% python3 -q
>>> import numpy as np
>>> import numpy.linalg as la
>>> np.set_printoptions(suppress=True, linewidth=160)
>>> feats, _ = la.qr(np.array([[0.3, -1.4], [-0.9, -1.9]]))
>>> print(feats.round(3))
[[-0.316  0.949]
 [ 0.949  0.316]]
>>> rng = np.random.default_rng(236)
>>> M2 = feats + rng.integers(-2, 3, (2, 1)) @ rng.integers(-2, 3, (1, 2))
>>> print(M2.round(3))
[[-0.316  0.949]
 [ 4.949 -1.684]]
>>> print(np.round(la.svd(M2 - feats, compute_uv=False), 3))
[4.472 0.   ]
>>> vals, evecs = la.eigh(feats)
>>> x0 = np.array([2, 0])
>>> print((np.sign(evecs[:, -1].round(6)) == np.sign(evecs[0, -1].round(6))).astype(int))
[1 1]
>>> print(round(float(x0 @ feats @ x0 / (x0 @ x0)), 3), round(vals[0], 3), vals[-1])
-0.316 -1.0 1.0
>>> print(round(float(x0 @ feats @ x0), 3))
-1.265
>>> idx = rng.permutation(2)
>>> print(idx)
[1 0]
>>> M2 = feats[idx][:, idx]
>>> print(np.allclose(M2, feats))
False
>>> print(round(float(np.trace(M2)), 3))
0.0
>>> print(M2.round(3))
[[ 0.316  0.949]
 [ 0.949 -0.316]]
>>> print(np.all(la.eigvalsh(feats) > 0))
False
>>> print(np.round(la.eigvals(feats), 3))
[-1.  1.]
>>> print(round(float(la.det(2 * feats)), 3), np.round(la.det(feats), 3))
-4.0 -1.0
>>> print(np.round(np.kron(np.eye(2, dtype=int), feats), 3))
[[-0.316  0.949 -0.     0.   ]
 [ 0.949  0.316  0.     0.   ]
 [-0.     0.    -0.316  0.949]
 [ 0.     0.     0.949  0.316]]
>>> print(round(la.eigvals(feats).sum().real, 3))
0.0
>>> W0 = np.load("block19.npy")
>>> print(W0)
[[-3 -3 -3]
 [-3 -6 -6]
 [-3 -6 -9]]
>>> vals, evecs = la.eigh(W0)
>>> x0 = np.array([3, 3, 3])
>>> print(np.round(evecs * np.abs(vals) @ evecs.T, 3))
[[3. 3. 3.]
 [3. 6. 6.]
 [3. 6. 9.]]
>>> print(x0 @ W0 @ x0 / (x0 @ x0), round(vals[0], 3), round(float(vals[-1]), 3))
-14.0 -15.147 -0.924
>>> q, r_ = la.qr(W0)
>>> print(np.allclose(r_.T @ r_, W0.T @ W0))
True
>>> print(r_.round(3))
[[ 5.196  8.66  10.392]
 [ 0.     2.449  3.674]
 [ 0.     0.    -2.121]]
>>> print(np.round(q @ r_, 3))
[[-3. -3. -3.]
 [-3. -6. -6.]
 [-3. -6. -9.]]
>>> P = np.triu(np.array([[1, 0, 1], [-1, 2, 3], [0, -2, -2]]), 1) + np.eye(3)
>>> M2 = P @ W0 @ la.inv(P)
>>> print(np.round(la.det(M2), 3))
-27.0
>>> print(np.round(np.poly(M2), 3))
[ 1. 18. 45. 27.]
>>> t3 = np.stack([W0, 2 * W0, W0[::-1]])
>>> print(t3.sum(axis=0))
[[-12 -15 -18]
 [-12 -24 -24]
 [-12 -21 -30]]
>>> print(t3.shape)
(3, 3, 3)
>>> print(np.round(la.det(t3), 3))
[ -27. -216.   27.]
>>> print(la.matrix_rank(t3))
[3 3 3]
>>> print((t3 @ W0.T).shape)
(3, 3, 3)
>>> data = np.load("mat.npy")
>>> print(data)
[[ 0  0  1]
 [ 0  0 -2]
 [-1  2  0]]
>>> print(np.abs(np.diag(la.qr(data)[1])) > 1e-9)
[ True False  True]
>>> print(np.unique(data.round(6), axis=0).shape)
(3, 3)
>>> print(np.allclose(data[:-1].T @ la.lstsq(data[:-1].T, data[-1])[0], data[-1]))
False
>>> print(np.round(data @ la.pinv(data) @ data, 3))
[[ 0.  0.  1.]
 [ 0.  0. -2.]
 [-1.  2.  0.]]
>>> print(la.lstsq(data[:-1].T, data[-1])[2])
1
>>> print(round(la.eigvals(data).sum().real, 3))
0.0
>>> print(round(float(la.det(data.T)), 3))
0.0
>>> print(round(la.det(data[::-1]), 3))
0.0
>>> C = np.sign(np.array([[9, 6, 8, 3], [1, 4, 6, 3], [2, 8, 6, 4], [3, 2, 6, 1]]))
>>> M2 = (np.tril(C, -1) + np.eye(4)) @ (np.triu(C, 1) + np.eye(4))
>>> vals = np.array([3, 3, 0, 1])
>>> A = np.rint(M2 * vals @ la.inv(M2)) + 0
>>> print(A)
[[  3.   3.  -4.   1.]
 [  0.   9.  -8.   2.]
 [  0.   9.  -9.   3.]
 [  0.   9. -10.   4.]]
>>> def softmax(z):
...     e = np.exp(z - z.max(axis=-1, keepdims=True))
...     return e / e.sum(axis=-1, keepdims=True)
... 
>>> print(np.round(softmax(10 * A[0]), 3) + 0)
[0.5 0.5 0.  0. ]
>>> print(np.round(softmax(A[0] + -1), 3) + 0)
[0.468 0.468 0.    0.063]
>>> print(np.round(softmax(A).sum(axis=1), 3))
[1. 1. 1. 1.]
>>> print(np.round(softmax(A[0]), 3) + 0)
[0.468 0.468 0.    0.063]
>>> scores = A @ A.T / np.sqrt(4)
>>> print(softmax(scores).round(6).argmax(axis=1))
[3 3 3 3]
>>> print(np.round(softmax(scores)[0] @ A, 3) + 0)
[ 0.     9.    -9.912  3.912]
>>> F = np.array([[1, 1, -2, -1], [0, 1, -3, 0], [1, -2, 7, -1]])
>>> Uu, s, VT = la.svd(F)
>>> print(s.round(3) + 0)
[8.285 1.835 0.   ]
>>> M2 = Uu[:, :2] @ np.diag(s[:2]) @ VT[:2]
>>> print(round(la.norm(F - M2, 2), 3), np.round(s[2], 3))
0.0 0.0
>>> print(round(np.abs(F - M2).max(), 3))
0.0
>>> rk = la.matrix_rank(F)
>>> print(rk)
2
>>> N = la.svd(F)[2][rk:].T
>>> print(la.matrix_rank(F.T @ F), la.matrix_rank(F @ F.T))
2 2
>>> print(np.allclose(F @ N, 0))
True
>>> print([int(la.matrix_rank(np.delete(F, i, axis=0))) for i in range(3)])
[2, 2, 2]
>>> M = np.load("out13.npy")
>>> print(M)
[[-0.05  0.5  -0.05]
 [ 0.18 -1.8   0.18]
 [-0.01  0.1  -0.01]
 [-0.13  1.3  -0.13]]
>>> print(np.allclose(M[:-1].T @ la.lstsq(M[:-1].T, M[-1])[0], M[-1]))
True
>>> print(np.round(M @ la.pinv(M) @ M, 3))
[[-0.05  0.5  -0.05]
 [ 0.18 -1.8   0.18]
 [-0.01  0.1  -0.01]
 [-0.13  1.3  -0.13]]
>>> print(round(np.trace(la.pinv(M) @ M), 3))
1.0
>>> print(np.unique(M.round(6), axis=0).shape)
(4, 3)
>>> print(np.abs(np.diag(la.qr(M)[1])) > 1e-9)
[ True False False]
>>> print(la.matrix_rank(M, rtol=0.1))
1
>>> print(la.cond(M) > 100)
True
>>> print(np.argsort(-la.norm(M, axis=0).round(6), kind="stable")[:3])
[1 0 2]
>>> Uu, s, VT = la.svd(M)
>>> evecs = VT[:(s > 1e-8).sum()]
>>> x0 = M[2] + -2 * M[3] + rng.integers(2) * np.eye(3)[2]
>>> print(x0)
[ 0.25 -2.5   1.25]
>>> print(np.round(np.diag(evecs.T @ evecs), 3))
[0.01 0.98 0.01]
>>> print(la.matrix_rank(np.vstack([M, x0])))
2
>>> print(np.round(evecs.T @ evecs, 3))
[[ 0.01  -0.098  0.01 ]
 [-0.098  0.98  -0.098]
 [ 0.01  -0.098  0.01 ]]
>>> J = np.loadtxt("case0.csv", delimiter=",")
>>> print(J)
[[ 2.878  2.219 10.997]
 [ 4.255  2.013 10.537]
 [ 3.821  2.671 12.377]
 [ 3.694  3.507 11.976]
 [ 2.116  2.896 11.573]
 [ 2.205  2.8   12.707]
 [ 2.475  3.038 13.011]
 [ 2.106  1.517 11.955]
 [ 2.14   3.273 13.243]
 [ 0.717  2.834 10.844]
 [ 3.298  3.394 12.523]
 [ 2.696  3.989 11.964]
 [ 2.808  1.682 10.858]
 [ 3.443  4.737 11.312]
 [ 2.944  3.535 13.286]
 [ 2.299  3.752 15.07 ]]
>>> Ac = (J - J.mean(axis=0)) / J.std(axis=0)
>>> print(np.argwhere(np.abs(Ac) > 2))
[[ 9  0]
 [13  1]
 [15  2]]
>>> print(np.round(Ac.std(axis=0), 3))
[1. 1. 1.]
>>> b = la.lstsq(np.delete(Ac, 2, axis=1), Ac[:, 2])[0]
>>> print(np.abs(b).argmax())
1
>>> print(round(1 - np.var(Ac[:, 2] - np.delete(Ac, 2, axis=1) @ b), 3))
0.194
>>> print(b.round(3))
[-0.172  0.419]
>>> Ac = J - J.mean(axis=0)
>>> Uu, s, VT = la.svd(Ac, full_matrices=False)
>>> print(np.round(np.abs(VT[-1]), 3))
[0.425 0.797 0.43 ]
>>> print(np.round(s ** 2 / (s ** 2).sum(), 3))
[0.557 0.273 0.17 ]
>>> print(round(float((s ** 2).sum() ** 2 / (s ** 4).sum()), 3))
2.416
>>> print((np.sign(Uu[:, 0]) == np.sign(Uu[0, 0])).astype(int))
[1 1 1 1 1 0 0 1 0 1 0 0 1 1 0 0]
>>> print(np.round(VT[0] * np.sign(VT[0, np.abs(VT[0]).argmax()]), 3))
[-0.118  0.422  0.899]
>>> print(np.round(Ac.mean(axis=0), 3) + 0)
[0. 0. 0.]
>>> x0 = np.array([-2, -1, 5])
>>> a = np.maximum(J @ x0, 0)
>>> print(np.flatnonzero(a > 1e-9))
[ 0  1  2  3  4  5  6  7  8  9 10 11 12 13 14 15]
>>> print(np.tanh(J @ x0))
[1. 1. 1. 1. 1. 1. 1. 1. 1. 1. 1. 1. 1. 1. 1. 1.]
>>> idx = J[:, 2] > np.median(J[:, 2])
>>> u = J[idx].mean(axis=0) - J[~idx].mean(axis=0)
>>> print(u.round(3))
[0.232 0.51  1.769]
>>> print(((J - J.mean(axis=0)) @ u > 0).astype(int))
[0 0 1 1 0 1 1 0 1 0 1 1 0 0 1 1]
>>> print(round(float((((J - J.mean(axis=0)) @ u > 0) == idx).mean()), 3))
0.938
>>> print(np.argsort(-np.abs(u).round(6), kind="stable"))
[2 1 0]
>>> print(idx.astype(int))
[0 0 1 1 0 1 1 0 1 0 1 0 0 0 1 1]
>>> arr = np.array([[-0.4, -0.2, -0.4], [2.0, 1.3, 2.0], [0.6, 2.0, -1.5]])
>>> arr[:, 2] *= 5
>>> print(arr)
[[-0.4 -0.2 -2. ]
 [ 2.   1.3 10. ]
 [ 0.6  2.  -7.5]]
>>> idx = rng.permutation(3)
>>> M2 = arr[:, idx] * rng.choice([-1, 1], 3)
>>> print(M2)
[[  0.2   2.   -0.4]
 [ -1.3 -10.    2. ]
 [ -2.    7.5   0.6]]
>>> Uu, _, VT = la.svd(arr.T @ M2)
>>> print(idx)
[1 2 0]
>>> print(np.round(Uu @ VT, 3) + 0)
[[ 0.  0.  1.]
 [-1.  0.  0.]
 [ 0. -1.  0.]]
